>>> import numpy as np
>>> from numpy import linalg as LA
>>> np.set_printoptions(precision=3, suppress=True, linewidth=140)
>>> def rd(a):
...     return np.round(a, 3) + 0
... 
>>> data = np.loadtxt("data.csv", delimiter=",")
>>> print(rd(data))
[[0.261 0.043 0.217 0.043 0.391 0.043]
 [0.167 0.167 0.19  0.19  0.095 0.19 ]
 [0.032 0.161 0.226 0.129 0.161 0.29 ]
 [0.147 0.206 0.088 0.206 0.118 0.235]
 [0.062 0.281 0.125 0.125 0.281 0.125]
 [0.25  0.25  0.062 0.156 0.125 0.156]]
>>> rng = np.random.default_rng(36)
>>> out = data + rng.integers(-2, 3, (6, 4)) @ rng.integers(-2, 3, (4, 6))
>>> print(rd(out))
[[ 3.261  0.043  0.217  4.043  4.391  1.043]
 [-1.833 -3.833 -3.81  -1.81   0.095  4.19 ]
 [-4.968  1.161  3.226  2.129 -1.839 -1.71 ]
 [-1.853  4.206  4.088  0.206  0.118 -1.765]
 [ 1.062  0.281  1.125  2.125 -1.719 -2.875]
 [-0.75   4.25   5.062  2.156 -1.875 -4.844]]
>>> print(LA.matrix_rank(out - data, tol=1e-8))
4
>>> print(rd(out - data))
[[ 3.  0.  0.  4.  4.  1.]
 [-2. -4. -4. -2.  0.  4.]
 [-5.  1.  3.  2. -2. -2.]
 [-2.  4.  4.  0.  0. -2.]
 [ 1.  0.  1.  2. -2. -3.]
 [-1.  4.  5.  2. -2. -5.]]
>>> print(np.abs(out - data).sum(axis=1))
[12. 16. 15. 12.  9. 19.]
>>> O, Rm = LA.qr(data)
>>> print(rd(O @ Rm))
[[0.261 0.043 0.217 0.043 0.391 0.043]
 [0.167 0.167 0.19  0.19  0.095 0.19 ]
 [0.032 0.161 0.226 0.129 0.161 0.29 ]
 [0.147 0.206 0.088 0.206 0.118 0.235]
 [0.062 0.281 0.125 0.125 0.281 0.125]
 [0.25  0.25  0.062 0.156 0.125 0.156]]
>>> print(rd(O.T @ O))
[[1. 0. 0. 0. 0. 0.]
 [0. 1. 0. 0. 0. 0.]
 [0. 0. 1. 0. 0. 0.]
 [0. 0. 0. 1. 0. 0.]
 [0. 0. 0. 0. 1. 0.]
 [0. 0. 0. 0. 0. 1.]]
>>> z = rng.permutation(6)
>>> print(z)
[5 0 3 4 1 2]
>>> out = data[z][:, z]
>>> print(rd(np.sort(np.abs(LA.eigvals(out)))))
[0.065 0.11  0.11  0.249 0.249 1.   ]
>>> print(rd(np.diag(out)))
[0.156 0.261 0.206 0.281 0.167 0.226]
>>> out = LA.inv(data)
>>> print(rd(LA.inv(out)))
[[0.261 0.043 0.217 0.043 0.391 0.043]
 [0.167 0.167 0.19  0.19  0.095 0.19 ]
 [0.032 0.161 0.226 0.129 0.161 0.29 ]
 [0.147 0.206 0.088 0.206 0.118 0.235]
 [0.063 0.281 0.125 0.125 0.281 0.125]
 [0.25  0.25  0.063 0.156 0.125 0.156]]
>>> print(rd(LA.cond(data)))
21.319
>>> print(rd(LA.det(data) * LA.det(out)))
1.0
>>> print(rd(data @ out))
[[1. 0. 0. 0. 0. 0.]
 [0. 1. 0. 0. 0. 0.]
 [0. 0. 1. 0. 0. 0.]
 [0. 0. 0. 1. 0. 0.]
 [0. 0. 0. 0. 1. 0.]
 [0. 0. 0. 0. 0. 1.]]
>>> print(rd(LA.det(data) * out))
[[0. 0. 0. 0. 0. 0.]
 [0. 0. 0. 0. 0. 0.]
 [0. 0. 0. 0. 0. 0.]
 [0. 0. 0. 0. 0. 0.]
 [0. 0. 0. 0. 0. 0.]
 [0. 0. 0. 0. 0. 0.]]
>>> print((np.abs(out) > 1e-9).astype(int))
[[1 1 1 1 1 1]
 [1 1 1 1 1 1]
 [1 1 1 1 1 1]
 [1 1 1 1 1 1]
 [1 1 1 1 1 1]
 [1 1 1 1 1 1]]
>>> U, s, vt = LA.svd(data, full_matrices=False)
>>> print(rd(s))
[1.007 0.36  0.229 0.189 0.065 0.047]
>>> print(rd(U.T @ data @ vt.T))
[[1.007 0.    0.    0.    0.    0.   ]
 [0.    0.36  0.    0.    0.    0.   ]
 [0.    0.    0.229 0.    0.    0.   ]
 [0.    0.    0.    0.189 0.    0.   ]
 [0.    0.    0.    0.    0.065 0.   ]
 [0.    0.    0.    0.    0.    0.047]]
>>> print(rd(np.abs(vt[0])))
[0.372 0.45  0.369 0.343 0.479 0.42 ]
>>> out = np.array([[1]])
>>> C = np.array([[-1, 0], [2, 5]])
>>> mat = np.block([[out, np.array([[2, 1]])], [np.zeros((2, 1)), C]])
>>> print(mat)
[[ 1.  2.  1.]
 [ 0. -1.  0.]
 [ 0.  2.  5.]]
>>> x = np.array([-1, 2, 1])
>>> a = np.maximum(mat @ x, 0)
>>> print(mat.T @ a)
[ 4. 26. 49.]
>>> print(np.maximum(mat @ (3 * x), 0))
[12.  0. 27.]
>>> print(np.maximum(mat @ x, 0) - np.maximum(-mat @ x, 0))
[ 4. -2.  9.]
>>> print(mat * (a > 1e-9)[:, None])
[[ 1.  2.  1.]
 [ 0. -0.  0.]
 [ 0.  2.  5.]]
>>> print(rd(np.tanh(mat @ x)))
[ 0.999 -0.964  1.   ]
>>> z = rng.permutation(3)
>>> print(z)
[0 2 1]
>>> out = mat[z][:, z]
>>> print(out)
[[ 1.  1.  2.]
 [ 0.  5.  2.]
 [ 0.  0. -1.]]
>>> print(rd(LA.det(out)), rd(LA.det(mat[z])))
-5.0 5.0
>>> print(rd(np.sort(np.abs(LA.eigvals(out)))))
[1. 1. 5.]
>>> print(np.diag(out))
[ 1.  5. -1.]
>>> print(np.allclose(out, mat))
False
>>> def softmax(z):
...     e = np.exp(z - z.max(axis=-1, keepdims=True))
...     return e / e.sum(axis=-1, keepdims=True)
... 
>>> print(softmax(mat).sum(axis=1))
[1. 1. 1.]
>>> print(rd(softmax(mat[1] + -3)))
[0.422 0.155 0.422]
>>> print(rd(softmax(10 * mat[1])))
[0.5 0.  0.5]
>>> S = mat @ mat.T / np.sqrt(3)
>>> print(softmax(S).round(6).argmax(axis=1))
[2 1 2]
>>> print(rd(softmax(S + np.triu(np.full(S.shape, -np.inf), 1))))
[[1.   0.   0.  ]
 [0.15 0.85 0.  ]
 [0.   0.   1.  ]]
>>> ev, vecs = LA.eig(mat)
>>> print(rd(np.sort(LA.eigvals(mat.T))))
[-1.  1.  5.]
>>> print(mat @ vecs[:, 0] - ev[0] * vecs[:, 0])
[0. 0. 0.]
>>> print(ev)
[ 1.  5. -1.]
>>> F = np.loadtxt("run14.csv", delimiter=",")
>>> print(F)
[[ 1.  0.  0.  0.  0.  0.]
 [ 0.  1.  0.  0.  0.  0.]
 [-1.  2.  1.  0.  0.  0.]
 [-3. -2. -3.  1.  0.  0.]
 [-1.  0. -1.  2.  1.  0.]
 [ 0. -2. -3. -2.  1.  1.]]
>>> U, s, vt = LA.svd(F)
>>> print(rd(s))
[5.989 3.837 1.917 1.561 0.543 0.027]
>>> out = U[:, :5] @ np.diag(s[:5]) @ vt[:5]
>>> print(rd(LA.norm(F - out) / LA.norm(F)))
0.004
>>> print(LA.matrix_rank(F, rtol=0.05))
5
>>> U, s, vt = LA.svd(F, full_matrices=False)
>>> print(rd(U.T @ F @ vt.T))
[[5.989 0.    0.    0.    0.    0.   ]
 [0.    3.837 0.    0.    0.    0.   ]
 [0.    0.    1.917 0.    0.    0.   ]
 [0.    0.    0.    1.561 0.    0.   ]
 [0.    0.    0.    0.    0.543 0.   ]
 [0.    0.    0.    0.    0.    0.027]]
>>> print(rd(U.T @ U))
[[1. 0. 0. 0. 0. 0.]
 [0. 1. 0. 0. 0. 0.]
 [0. 0. 1. 0. 0. 0.]
 [0. 0. 0. 1. 0. 0.]
 [0. 0. 0. 0. 1. 0.]
 [0. 0. 0. 0. 0. 1.]]
>>> print(rd(np.abs(vt[0])))
[0.373 0.538 0.738 0.005 0.133 0.098]
>>> print(np.allclose(U * s @ vt, F))
True
>>> X = np.array([[0.25, 0.25, 0.5], [0.25, 0.75, 0.0], [0.25, 0.0, 0.75]])
>>> print(X)
[[0.25 0.25 0.5 ]
 [0.25 0.75 0.  ]
 [0.25 0.   0.75]]
>>> T = np.stack([X, -1 * X, X[::-1]])
>>> print(LA.matrix_rank(T.reshape(3, -1)))
2
>>> print(np.einsum("bij,cij->bc", T, T))
[[ 1.625 -1.625  1.5  ]
 [-1.625  1.625 -1.5  ]
 [ 1.5   -1.5    1.625]]
>>> print(LA.matrix_rank(T))
[2 2 2]
>>> out = X / np.sqrt((X ** 2).mean(axis=1, keepdims=True))
>>> print(rd(out[2]))
[0.548 0.    1.643]
>>> print(rd(X - X.mean(axis=1, keepdims=True)))
[[-0.083 -0.083  0.167]
 [-0.083  0.417 -0.333]
 [-0.083 -0.333  0.417]]
>>> print(LA.matrix_rank(out) == LA.matrix_rank(X))
True
>>> x = np.array([5, -2, -4])
>>> print((X @ x).argmax())
1
>>> print(np.sign((X @ x).round(6)))
[-1. -1. -1.]
>>> print(LA.cond(X) > 100)
True
>>> print(np.argsort(-LA.norm(X, axis=0).round(6), kind="stable")[:3])
[2 1 0]
>>> print(rd(LA.norm(X, 2) / LA.norm(X)))
0.806
>>> theta = np.radians(135)
>>> Rm = np.eye(3)
>>> Rm[2, 2] = Rm[1, 1] = np.cos(theta)
>>> Rm[2, 1], Rm[1, 2] = -np.sin(theta), np.sin(theta)
>>> print(rd(Rm))
[[ 1.     0.     0.   ]
 [ 0.    -0.707  0.707]
 [ 0.    -0.707 -0.707]]
>>> out = X @ Rm.T
>>> print(np.allclose(LA.norm(X, axis=1), LA.norm(out, axis=1)))
True
>>> print(rd(out))
[[ 0.25   0.177 -0.53 ]
 [ 0.25  -0.53  -0.53 ]
 [ 0.25   0.53  -0.53 ]]
>>> print(rd(LA.det(Rm)), rd(np.trace(Rm)))
1.0 -0.414
>>> print(np.allclose(X @ X.T, out @ out.T))
True
>>> print(rd(LA.svd(X, compute_uv=False)), rd(LA.svd(out, compute_uv=False)))
[1.027 0.755 0.   ] [1.027 0.755 0.   ]
>>> E = np.load("block13.npy")
>>> print(rd(E))
[[ -7.276   1.153  -4.682   2.953  -8.716   2.234]
 [ -0.93    0.     -0.947   0.982  -0.912  -1.017]
 [  0.117   0.122  -0.011   0.633   0.367  -0.888]
 [  0.127   0.126   0.003   0.623   0.377  -0.871]
 [  0.104   0.093   0.091   0.212   0.209  -0.238]
 [ -0.594  -1.034  -0.927  -1.509  -1.295   0.843]
 [ -0.826  -1.911  -1.599  -2.589  -1.965   1.045]
 [ -0.975  -3.15   -2.455  -4.035  -2.646   1.077]
 [ -0.535  -8.532  -5.566  -9.968  -4.036  -0.092]
 [ -0.252  -9.968  -6.3   -11.511  -4.173  -0.584]]
>>> # looks like rank 3
>>> r = LA.matrix_rank(E)
>>> print(r)
3
>>> null = LA.svd(E)[2][r:].T
>>> print([int(LA.matrix_rank(E[:, :j + 1])) for j in range(6)])
[1, 2, 3, 3, 3, 3]
>>> print(null.shape)
(6, 3)
